% python3 -q
>>> import numpy as np
>>> from numpy import linalg as LA
>>> np.set_printoptions(precision=2, suppress=True, linewidth=200)
>>> A2 = np.array([[1.7, -0.7, 1.0],
...     [-1.7, -0.7, -0.2],
...     [-0.1, -0.5, -0.3],
...     [0.9, 0.0, -2.8],
...     [0.8, -1.8, -0.6],
...     [0.0, 1.9, -0.3],
...     [1.2, -2.0, -0.3],
...     [-0.8, -2.1, -0.8],
...     [0.3, -0.8, -0.6],
...     [-0.3, -0.5, 0.4],
...     [0.6, -0.4, 0.0]])
>>> W2 = np.array([[-0.2, -1.3, -1.6, 1.1, -0.8, 1.5, 0.4, 1.0, 1.0, -0.5, -0.9, 2.4, -0.5],
...     [1.5, 0.0, 1.9, 1.6, 0.4, -0.7, 0.2, 0.0, 1.0, 0.7, 1.2, 1.4, 0.0],
...     [-0.3, 0.6, 0.0, 0.4, 0.2, -1.2, 2.3, -1.2, 1.0, 0.1, -0.8, -0.7, 1.1]])
>>> E = A2 @ W2
>>> print(E)
[[-1.69 -1.61 -4.05  1.15 -1.44  1.84  2.84  0.5   2.   -1.24 -3.17  2.4   0.25]
 [-0.65  2.09  1.39 -3.07  1.04 -1.82 -1.28 -1.46 -2.6   0.34  0.85 -4.92  0.63]
 [-0.64 -0.05 -0.79 -1.03 -0.18  0.56 -0.83  0.26 -0.9  -0.33 -0.27 -0.73 -0.28]
 [ 0.66 -2.85 -1.44 -0.13 -1.28  4.71 -6.08  4.26 -1.9  -0.73  1.43  4.12 -3.53]
 [-2.68 -1.4  -4.7  -2.24 -1.48  3.18 -1.42  1.52 -1.6  -1.72 -2.4  -0.18 -1.06]
 [ 2.94 -0.18  3.61  2.92  0.7  -0.97 -0.31  0.36  1.6   1.3   2.52  2.87 -0.33]
 [-3.15 -1.74 -5.72 -2.   -1.82  3.56 -0.61  1.56 -1.1  -2.03 -3.24  0.29 -0.93]
 [-2.75  0.56 -2.71 -4.56 -0.36  1.23 -2.58  0.16 -3.7  -1.15 -1.16 -4.3  -0.48]
 [-1.08 -0.75 -2.   -1.19 -0.68  1.73 -1.42  1.02 -1.1  -0.77 -0.75  0.02 -0.81]
 [-0.81  0.63 -0.47 -0.97  0.12 -0.58  0.7  -0.78 -0.4  -0.16 -0.65 -1.7   0.59]
 [-0.72 -0.78 -1.72  0.02 -0.64  1.18  0.16  0.6   0.2  -0.58 -1.02  0.88 -0.3 ]]
>>> vec = np.array([1, 0, 1, 3, 0, 0, 0, 3, 2, 3, 0, 2, 0])
>>> LA.norm(E @ vec) <= LA.norm(E, 2) * LA.norm(vec) + 1e-9
np.True_
>>> E @ np.eye(13)[12]
array([ 0.25,  0.63, -0.28, -3.53, -1.06, -0.33, -0.93, -0.48, -0.81,  0.59, -0.3 ])
>>> print((E * vec).sum(axis=1))
[  4.29 -26.87  -7.99  13.86 -18.26  29.23 -17.9  -38.11  -8.06 -11.21  -0.16]
>>> (E @ vec).argmax()
np.int64(5)
>>> E @ np.ones(13)
array([ -2.22,  -9.46,  -5.21,  -2.76, -16.18,  17.03, -16.93, -21.8 ,  -7.78,  -4.48,  -2.72])
>>> E @ (2 * vec)
array([  8.58, -53.74, -15.98,  27.72, -36.52,  58.46, -35.8 , -76.22, -16.12, -22.42,  -0.32])
>>> LA.norm(E, axis=1).argmax()
np.int64(3)
>>> round(float(LA.norm(E, "nuc")), 2)
40.0
>>> LA.norm(E, axis=0)
array([ 6.31,  4.69, 10.17,  7.25,  3.44,  7.69,  7.68,  5.24,  6.05,  3.65,  6.23,  8.83,  4.05])
>>> print(round(LA.norm(E) ** 2 / LA.norm(E, 2) ** 2, 2))
1.91
>>> round(LA.norm(E, 1), 2), np.round(LA.norm(E, np.inf), 2)
(np.float64(28.6), np.float64(33.12))
>>> round(float(LA.norm(E, 2)), 2)
17.1
>>> round(LA.norm(E[0], 1), 2), round(float(LA.norm(E[0], np.inf)), 2)
(np.float64(24.18), 4.05)
>>> LA.lstsq(E[:-1].T, E[-1])[2]
np.int32(3)
>>> np.allclose(E[:-1].T @ LA.lstsq(E[:-1].T, E[-1])[0], E[-1])
True
>>> np.unique(E.round(6), axis=0).shape
(11, 13)
>>> np.abs(np.diag(LA.qr(E)[1])) > 1e-9
array([ True,  True,  True, False, False, False, False, False, False, False, False])
>>> q, _ = LA.qr(np.array([[-1.7, 1.4, 0.0, -0.5, -0.3, 0.3, -0.6, -0.2],
...     [-0.8, -0.3, -1.0, 0.0, 0.2, 1.9, 0.1, 0.1],
...     [-0.4, -0.3, 1.4, 1.1, 0.0, 0.5, -0.6, -0.7],
...     [0.2, 1.2, 0.1, -1.0, -0.9, 0.1, 1.4, 1.2],
...     [-0.5, 0.5, -1.3, -2.0, 0.4, -1.7, 1.4, -0.6],
...     [0.0, 1.5, 1.1, -0.6, 1.1, -0.6, -1.0, 0.0],
...     [-1.5, -0.1, -0.5, -0.4, -1.5, -0.1, 0.2, 2.1],
...     [0.3, -0.6, -2.2, 0.8, 0.3, 0.2, 0.0, 1.5]]))
>>> W0 = q[:, :8]
>>> W0.round(2) + 0
array([[-0.68,  0.35,  0.04, -0.37, -0.04,  0.09, -0.03, -0.52],
       [-0.32, -0.23,  0.2 , -0.05, -0.29, -0.82, -0.03,  0.19],
       [-0.16, -0.18, -0.54, -0.2 , -0.12,  0.12, -0.71,  0.27],
       [ 0.08,  0.53,  0.17,  0.02,  0.64, -0.32, -0.38,  0.18],
       [-0.2 ,  0.14,  0.45,  0.64, -0.34,  0.24, -0.4 ,  0.02],
       [ 0.  ,  0.62, -0.13, -0.15, -0.43,  0.08,  0.28,  0.55],
       [-0.6 , -0.24,  0.  ,  0.18,  0.42,  0.24,  0.29,  0.48],
       [ 0.12, -0.21,  0.65, -0.6 , -0.02,  0.28, -0.15,  0.24]])
>>> # orthonormal columns
>>> r0 = np.array([3, 4, 0, 2, 0, 3, 3, 5])
>>> A2 = W0 + np.outer(r0, np.eye(8)[0])
>>> print(A2.round(2) + 0)
[[ 2.32  0.35  0.04 -0.37 -0.04  0.09 -0.03 -0.52]
 [ 3.68 -0.23  0.2  -0.05 -0.29 -0.82 -0.03  0.19]
 [-0.16 -0.18 -0.54 -0.2  -0.12  0.12 -0.71  0.27]
 [ 2.08  0.53  0.17  0.02  0.64 -0.32 -0.38  0.18]
 [-0.2   0.14  0.45  0.64 -0.34  0.24 -0.4   0.02]
 [ 3.    0.62 -0.13 -0.15 -0.43  0.08  0.28  0.55]
 [ 2.4  -0.24  0.    0.18  0.42  0.24  0.29  0.48]
 [ 5.12 -0.21  0.65 -0.6  -0.02  0.28 -0.15  0.24]]
>>> np.round(LA.det(A2) / LA.det(W0), 2), np.round(1 + LA.solve(W0, r0)[0], 2)
(np.float64(-3.34), np.float64(-3.34))
>>> LA.matrix_rank(LA.inv(A2) - LA.inv(W0), tol=1e-8)
np.int64(1)
